$ python3 -q
>>> import numpy as np
>>> from numpy import linalg as LA
>>> np.set_printoptions(precision=2, suppress=True, linewidth=140, floatmode="fixed")
>>> feats = np.loadtxt("layer8.csv", delimiter=",")
>>> feats
array([[3.00, 1.00, 1.00, 1.00, 1.00, 1.00],
       [1.00, 3.00, 1.00, 1.00, 1.00, 1.00],
       [1.00, 1.00, 3.00, 1.00, 1.00, 1.00],
       [1.00, 1.00, 1.00, 3.00, 1.00, 1.00],
       [1.00, 1.00, 1.00, 1.00, 3.00, 1.00],
       [1.00, 1.00, 1.00, 1.00, 1.00, 3.00]])
>>> w1 = np.array([[1, 5, 1, 4, 1],
...     [4, 1, 2, 4, 5],
...     [0, 2, 0, 4, 4],
...     [1, 5, 3, 4, 3],
...     [2, 4, 5, 1, 0],
...     [0, 5, 2, 0, 0]])
>>> coef = np.array([4, -2, 5, 3, -4])
>>> act = np.maximum(feats @ w1 + coef, 0)
>>> act
array([[14.00, 30.00, 20.00, 28.00, 11.00],
       [20.00, 22.00, 22.00, 28.00, 19.00],
       [12.00, 24.00, 18.00, 28.00, 17.00],
       [14.00, 30.00, 24.00, 28.00, 15.00],
       [16.00, 28.00, 28.00, 22.00,  9.00],
       [12.00, 30.00, 22.00, 20.00,  9.00]])
>>> LA.matrix_rank(act)
np.int64(5)
>>> (act > 0).mean(axis=0)
array([1.00, 1.00, 1.00, 1.00, 1.00])
>>> basis = np.array([[-1, -8], [6, 4], [-5, 0], [5, 4], [7, 0]])
>>> (act @ basis).round(6).argmax(axis=1)
array([0, 0, 0, 0, 0, 0])
>>> act @ basis
array([[283.00, 120.00],
       [275.00,  40.00],
       [301.00, 112.00],
       [291.00, 120.00],
       [185.00,  72.00],
       [221.00, 104.00]])
